$ python3 -q
>>> import numpy as np
>>> np.set_printoptions(precision=2, suppress=True, linewidth=200, legacy="1.25")
>>> def tidy(a):
...     return np.round(a, 2) + 0
... 
>>> X = np.load("case11.npy")
>>> X
array([[0.83, 0.17, 0.  ],
       [0.08, 0.5 , 0.42],
       [0.  , 0.14, 0.86]])
>>> u, g = X[0], X[1]
>>> tidy(u @ g)
0.15
>>> p = (u @ g) / (u @ u) * u
>>> tidy(np.outer(u, g))
array([[0.07, 0.42, 0.35],
       [0.01, 0.08, 0.07],
       [0.  , 0.  , 0.  ]])
>>> np.linalg.matrix_rank(np.outer(u, g))
1
>>> tidy(np.linalg.norm(u + g) ** 2 + np.linalg.norm(u - g) ** 2)
2.3
>>> tidy(p)
array([0.18, 0.04, 0.  ])
>>> M = np.load("m.npy")
>>> M
array([[ 79.88, 100.4 ,  81.39, -38.57, -80.59,  99.67, -38.47],
       [ 79.75, 100.98,  82.01, -41.46, -80.36, 100.55, -40.87],
       [ 82.68,  98.66,  77.68, -39.95, -80.68,  98.85, -41.81],
       [ 82.15, 101.76,  79.61, -40.59, -78.89, 100.3 , -40.02],
       [ 79.15,  99.49,  79.24, -41.73, -80.55,  99.61, -39.78],
       [ 79.94, 100.99,  77.9 , -36.9 , -82.27, 100.76, -39.62],
       [ 81.3 ,  99.36,  80.45, -37.  , -79.16,  99.28, -39.67],
       [ 79.73,  99.02,  80.14, -39.16, -79.75, 100.37, -40.2 ],
       [ 79.88, 100.48,  81.15, -41.27, -79.08,  99.14, -38.3 ],
       [ 80.55, 100.34,  79.01, -39.55, -80.72, 101.3 , -39.83],
       [ 79.34, 100.47,  79.73, -39.75, -80.29,  98.17, -39.8 ],
       [ 78.59, 100.92,  78.92, -40.14, -79.88,  97.94, -39.56],
       [ 80.74, 101.75,  79.67, -40.69, -79.66,  99.45, -39.87],
       [ 79.98, 100.1 ,  80.65, -40.05, -80.51, 100.62, -39.49],
       [ 80.18, 100.96,  81.59, -38.84, -77.8 ,  98.82, -39.03],
       [ 80.58,  99.19,  79.01, -42.16, -81.35,  99.6 , -38.74],
       [ 81.23, 100.17,  78.86, -39.8 , -80.29,  99.41, -40.87],
       [ 79.76, 100.65,  80.51, -41.31, -80.47, 100.35, -38.58],
       [ 79.36,  99.4 ,  80.24, -39.12, -79.9 ,  99.52, -40.04],
       [ 79.87, 100.56,  79.4 , -40.73, -79.76, 102.11, -38.29],
       [ 80.78, 100.59,  80.48, -41.41, -78.49, 100.63, -39.59],
       [ 79.93, 101.48,  79.87, -39.02, -80.44,  97.26, -41.53],
       [ 80.78, 100.3 ,  79.68, -39.31, -81.35, 100.04, -42.71],
       [ 79.51, 101.5 ,  81.65, -40.87, -78.93, 100.56, -41.33],
       [ 79.48,  99.28,  78.81, -40.5 , -78.28,  99.14, -40.9 ],
       [ 78.4 ,  99.56,  78.72, -40.1 , -80.71, 100.31, -40.35],
       [ 80.51,  99.  ,  80.63, -39.73, -79.08, 101.23, -40.6 ],
       [ 79.44,  99.12,  79.65, -39.61, -79.49,  98.39, -40.27],
       [ 80.7 ,  96.96,  79.47, -39.23, -77.98,  99.36, -40.85],
       [ 79.08, 100.64,  80.57, -40.45, -80.88,  99.69, -42.06],
       [ 79.35, 100.36,  79.72, -41.18, -79.14,  98.46, -41.92],
       [ 78.27, 100.64,  81.65, -38.78, -80.97, 101.05, -39.68],
       [ 78.53, 100.65,  79.67, -39.75, -80.6 , 100.01, -40.04]])
>>> tidy(np.poly(X))
array([ 1.  , -2.19,  1.49, -0.3 ])
>>> tidy(np.linalg.eigvals(X))
array([0.35, 0.84, 1.  ])
>>> tidy(np.linalg.det(2 * X)), tidy(np.linalg.det(X))
(2.37, 0.3)
>>> np.einsum("ii->", X)
2.19
>>> dist = np.linalg.norm(M[:, None] - M[None], axis=-1)
>>> np.linalg.matrix_rank(dist ** 2)
9
>>> np.flatnonzero(dist[32] < dist.mean() / 2)
array([25, 32])
>>> rng = np.random.default_rng(644)
>>> z = rng.integers(0, 3, 4)
>>> A = (z[:, None] == z) * 5 + np.eye(4)
>>> A
array([[6., 5., 0., 0.],
       [5., 6., 0., 0.],
       [0., 0., 6., 0.],
       [0., 0., 0., 6.]])
>>> def softmax(z):
...     e = np.exp(z - z.max(axis=-1, keepdims=True))
...     return e / e.sum(axis=-1, keepdims=True)
... 
>>> tidy(softmax(10 * A[1]))
array([0., 1., 0., 0.])
>>> att = A @ A.T / np.sqrt(4)
>>> tidy(softmax(att + np.triu(np.full(att.shape, -np.inf), 1)))
array([[1.  , 0.  , 0.  , 0.  ],
       [0.38, 0.62, 0.  , 0.  ],
       [0.  , 0.  , 1.  , 0.  ],
       [0.  , 0.  , 0.  , 1.  ]])
>>> tidy(softmax(att))
array([[0.62, 0.38, 0.  , 0.  ],
       [0.38, 0.62, 0.  , 0.  ],
       [0.  , 0.  , 1.  , 0.  ],
       [0.  , 0.  , 0.  , 1.  ]])
>>> t = np.radians(60)
>>> R = np.eye(4)
>>> R[3, 3] = R[2, 2] = np.cos(t)
>>> R[3, 2], R[2, 3] = -np.sin(t), np.sin(t)
>>> tidy(R)
array([[ 1.  ,  0.  ,  0.  ,  0.  ],
       [ 0.  ,  1.  ,  0.  ,  0.  ],
       [ 0.  ,  0.  ,  0.5 ,  0.87],
       [ 0.  ,  0.  , -0.87,  0.5 ]])
>>> out = A @ R.T
>>> tidy(np.abs(out - A).max(axis=0))
array([0. , 0. , 5.2, 5.2])
>>> tidy(np.linalg.det(R)), np.trace(R)
(1.0, 3.0)
>>> tidy(np.linalg.svd(A, compute_uv=False)), tidy(np.linalg.svd(out, compute_uv=False))
(array([11.,  6.,  6.,  1.]), array([11.,  6.,  6.,  1.]))
>>> F = np.load("dump.npy")
>>> tidy(F)
array([[ 0.17,  0.83,  0.17,  0.5 ],
       [ 0.83,  0.17, -0.17, -0.5 ],
       [ 0.17, -0.17,  0.97, -0.1 ],
       [ 0.5 , -0.5 , -0.1 ,  0.7 ]])
>>> P = np.triu(np.array([[2, 3, 2, 1], [3, 0, 3, 0], [0, 1, 0, 1], [2, 0, 0, 1]]), 1) + np.eye(4)
>>> out = P @ F @ np.linalg.inv(P)
>>> tidy(np.linalg.det(out))
-1.0
>>> np.linalg.matrix_rank(out)
4
>>> tidy(np.poly(out))
array([ 1., -2.,  0.,  2., -1.])
>>> tidy(np.trace(out)), tidy(np.trace(F))
(2.0, 2.0)
>>> mat = np.array([[-2.2, -0.5, 2.0, -0.1, 1.0, -0.5],
...     [0.6, 0.7, 0.7, 0.1, -0.9, 1.5],
...     [3.2, -1.1, 0.7, 1.0, 1.3, -1.4],
...     [-1.3, 0.0, -2.4, -0.8, -0.1, 0.5]])
>>> mat[:, 3] *= 5
>>> mat
array([[-2.2, -0.5,  2. , -0.5,  1. , -0.5],
       [ 0.6,  0.7,  0.7,  0.5, -0.9,  1.5],
       [ 3.2, -1.1,  0.7,  5. ,  1.3, -1.4],
       [-1.3,  0. , -2.4, -4. , -0.1,  0.5]])
>>> U, sv, Vt = np.linalg.svd(mat, full_matrices=False)
>>> tidy(U.T @ U)
array([[1., 0., 0., 0.],
       [0., 1., 0., 0.],
       [0., 0., 1., 0.],
       [0., 0., 0., 1.]])
>>> tidy(np.cumsum(sv ** 2) / np.sum(sv ** 2))
array([0.76, 0.91, 1.  , 1.  ])
>>> U.shape, sv.shape, Vt.shape
((4, 4), (4,), (4, 6))
>>> tidy(sv)
array([7.79, 3.45, 2.57, 0.6 ])
>>> tidy(U.T @ mat @ Vt.T)
array([[7.79, 0.  , 0.  , 0.  ],
       [0.  , 3.45, 0.  , 0.  ],
       [0.  , 0.  , 2.57, 0.  ],
       [0.  , 0.  , 0.  , 0.6 ]])
>>> tidy(np.abs(Vt[0]))
array([0.46, 0.1 , 0.23, 0.83, 0.12, 0.17])
>>> tidy(sv / sv[0])
array([1.  , 0.44, 0.33, 0.08])
>>> J = np.array([[0, 0, 1], [0, 0, 3], [0, 0, 0]])
>>> # rank 1
>>> tidy(softmax(J[1]))
array([0.05, 0.05, 0.91])
>>> att = J @ J.T / np.sqrt(3)
>>> tidy(softmax(att))
array([[0.21, 0.67, 0.12],
       [0.03, 0.96, 0.01],
       [0.33, 0.33, 0.33]])
>>> U, sv, Vt = np.linalg.svd(J)
>>> tidy(sv)
array([3.16, 0.  , 0.  ])
>>> np.argmax(sv[:-1] / (sv[1:] + 1e-6)) + 1
1
>>> out = U[:, :1] @ np.diag(sv[:1]) @ Vt[:1]
>>> np.linalg.matrix_rank(out)
1
>>> np.linalg.matrix_rank(J, rtol=0.05)
1
>>> np.linalg.matrix_rank(J, rtol=0.1)
1
>>> np.linalg.cond(J) > 100
True
>>> [round(float(x), 2) for x in np.linalg.svd(J, compute_uv=False)[:3]]
[3.16, 0.0, 0.0]
>>> np.argsort(-np.linalg.norm(J, axis=0).round(6), kind="stable")[:3]
array([2, 0, 1])
>>> np.allclose(X, X.T)
False
>>> tidy((X - X.T) / 2)
array([[ 0.  ,  0.05,  0.  ],
       [-0.05,  0.  ,  0.14],
       [ 0.  , -0.14,  0.  ]])
>>> tidy(np.linalg.norm(J, axis=0))
array([0.  , 0.  , 3.16])
>>> np.linalg.norm(J, axis=1).argmax()
1
>>> tidy(np.linalg.norm(J, 2))
3.16
>>> tidy(np.linalg.norm(J[2], 1)), tidy(np.linalg.norm(J[2], np.inf))
(0.0, 0.0)
>>> J[2] @ J[1]
0
>>> K = np.loadtxt("x.csv", delimiter=",")
>>> tidy(K)
array([[ 1.38, -0.22,  0.45],
       [-0.22,  0.61, -0.78],
       [ 0.45, -0.78,  1.  ]])
>>> # equal to its transpose
>>> r = np.linalg.matrix_rank(K)
>>> r
2
>>> ns = np.linalg.svd(K)[2][r:].T
>>> ns.shape
(3, 1)
>>> tidy(ns @ ns.T)
array([[ 0.01, -0.06, -0.05],
       [-0.06,  0.59,  0.49],
       [-0.05,  0.49,  0.4 ]])
>>> np.allclose(K @ ns, 0)
True
>>> [int(np.linalg.matrix_rank(np.delete(K, i, axis=0))) for i in range(3)]
[2, 2, 2]
>>> tidy(K @ ns)
array([[0.],
       [0.],
       [0.]])
>>> ev, evecs = np.linalg.eigh(K)
>>> vec = np.array([2, 0, -1])
>>> tidy(np.abs(K).sum(axis=1).max()), tidy(np.abs(ev).max())
(2.23, 2.0)
>>> (np.sign(evecs[:, -1].round(6)) == np.sign(evecs[0, -1].round(6))).astype(int)
array([1, 0, 1])
>>> tidy(vec @ K @ vec)
4.75
>>> E = np.load("test0.npy")
>>> tidy(E)
array([[-0.32, -0.29, -0.29, -0.24],
       [-0.29, -1.14,  0.56,  0.15],
       [-0.29,  0.56, -1.62,  0.03],
       [-0.24,  0.15,  0.03, -0.92]])
>>> # rank 3
>>> ev, evecs = np.linalg.eigh(E)
>>> (ev > 1e-8).sum(), (ev < -1e-8).sum()
(0, 3)
>>> tidy(np.linalg.eigvalsh(E @ E))
array([0., 1., 1., 4.])
>>> tidy(np.abs(evecs[:, -1]))
array([0.82, 0.39, 0.29, 0.29])
>>> tidy(np.linalg.svd(E, compute_uv=False))
array([2., 1., 1., 0.])
>>> tidy(evecs.T @ E @ evecs)
array([[-2.,  0.,  0.,  0.],
       [ 0., -1.,  0.,  0.],
       [ 0.,  0., -1.,  0.],
       [ 0.,  0.,  0.,  0.]])
>>> np.unique(ev.round(6) + 0, return_counts=True)[1]
array([1, 2, 1])
>>> [round(float(np.linalg.det(E[:i, :i])), 2) + 0 for i in range(1, 5)]
[-0.32, 0.28, -0.17, 0.0]
>>> np.all(np.linalg.eigvalsh(E) > 0)
False
